$ python -q
>>> import numpy as np
>>> from numpy import linalg as LA
>>> np.set_printoptions(suppress=True, linewidth=160)
>>> def rd(a):
...     return np.round(a, 2) + 0
... 
>>> M2 = np.array([[7, -3, 8, 3, 1], [-3, 6, -6, -5, 9], [6, 8, 3, 5, 3]])
>>> K = M2.T @ M2
>>> print(K)
[[ 94   9  92  66  -2]
 [  9 109 -36   1  75]
 [ 92 -36 109  69 -37]
 [ 66   1  69  59 -27]
 [ -2  75 -37 -27  91]]
>>> Uu, sv, vt = LA.svd(K)
>>> evecs = vt[:(sv > 1e-8).sum()]
>>> rng = np.random.default_rng(1655)
>>> vec = K[4] + 2 * K[3] + rng.integers(2) * np.eye(5)[2]
>>> print(vec)
[130.  77. 101.  91.  37.]
>>> print(rd(np.diag(evecs.T @ evecs)))
[0.44 0.83 0.49 0.41 0.83]
>>> rk = LA.matrix_rank(K)
>>> print(rk)
3
>>> N = LA.svd(K)[2][rk:].T
>>> print(rd(K @ N))
[[0. 0.]
 [0. 0.]
 [0. 0.]
 [0. 0.]
 [0. 0.]]
>>> print([int(LA.matrix_rank(K[:, :j + 1])) for j in range(5)])
[1, 2, 3, 3, 3]
>>> print(rd(N @ N.T))
[[ 0.56 -0.06 -0.41 -0.22 -0.17]
 [-0.06  0.17  0.23 -0.26 -0.12]
 [-0.41  0.23  0.51 -0.16 -0.04]
 [-0.22 -0.26 -0.16  0.59  0.32]
 [-0.17 -0.12 -0.04  0.32  0.17]]
>>> print([int(LA.matrix_rank(K[:i])) for i in range(1, len(K) + 1)])
[1, 2, 3, 3, 3]
>>> vals, evecs = LA.eigh(K)
>>> print(rd(evecs @ np.diag(vals) @ evecs.T))
[[ 94.   9.  92.  66.  -2.]
 [  9. 109. -36.   1.  75.]
 [ 92. -36. 109.  69. -37.]
 [ 66.   1.  69.  59. -27.]
 [ -2.  75. -37. -27.  91.]]
>>> print(rd(np.abs(evecs[:, -1])))
[0.5  0.28 0.63 0.42 0.33]
>>> print(rd(LA.eigvalsh(K @ K)))
[    0.       0.    1079.61 27810.84 68841.55]
>>> print(rd(evecs.T @ evecs))
[[1. 0. 0. 0. 0.]
 [0. 1. 0. 0. 0.]
 [0. 0. 1. 0. 0.]
 [0. 0. 0. 1. 0.]
 [0. 0. 0. 0. 1.]]
>>> print(rd(LA.eigvalsh(K + -2 * np.eye(5))))
[ -2.    -2.    30.86 164.77 260.38]
>>> print(np.abs(evecs[:, -1]).round(6).argmax())
2
>>> print(rd(vals.sum()), np.trace(K))
462.0 462
>>> data = np.load("arr.npy")
>>> print(rd(data))
[[ 0.81  0.    0.    0.59]
 [ 0.    1.    0.    0.  ]
 [ 0.    0.    1.    0.  ]
 [-0.59  0.    0.    0.81]]
>>> # columns are unit length and at right angles
>>> print(rd(LA.norm(data, axis=0)))
[1. 1. 1. 1.]
>>> print(data[:, 2] @ data[:, 0])
0.0
>>> def softmax(z):
...     e = np.exp(z - z.max(axis=-1, keepdims=True))
...     return e / e.sum(axis=-1, keepdims=True)
... 
>>> print(softmax(data).sum(axis=1))
[1. 1. 1. 1.]
>>> print(rd(softmax(10 * data[3])))
[0. 0. 0. 1.]
>>> att = data @ data.T / np.sqrt(4)
>>> print(rd(softmax(att + np.triu(np.full(att.shape, -np.inf), 1))))
[[1.   0.   0.   0.  ]
 [0.38 0.62 0.   0.  ]
 [0.27 0.27 0.45 0.  ]
 [0.22 0.22 0.22 0.35]]
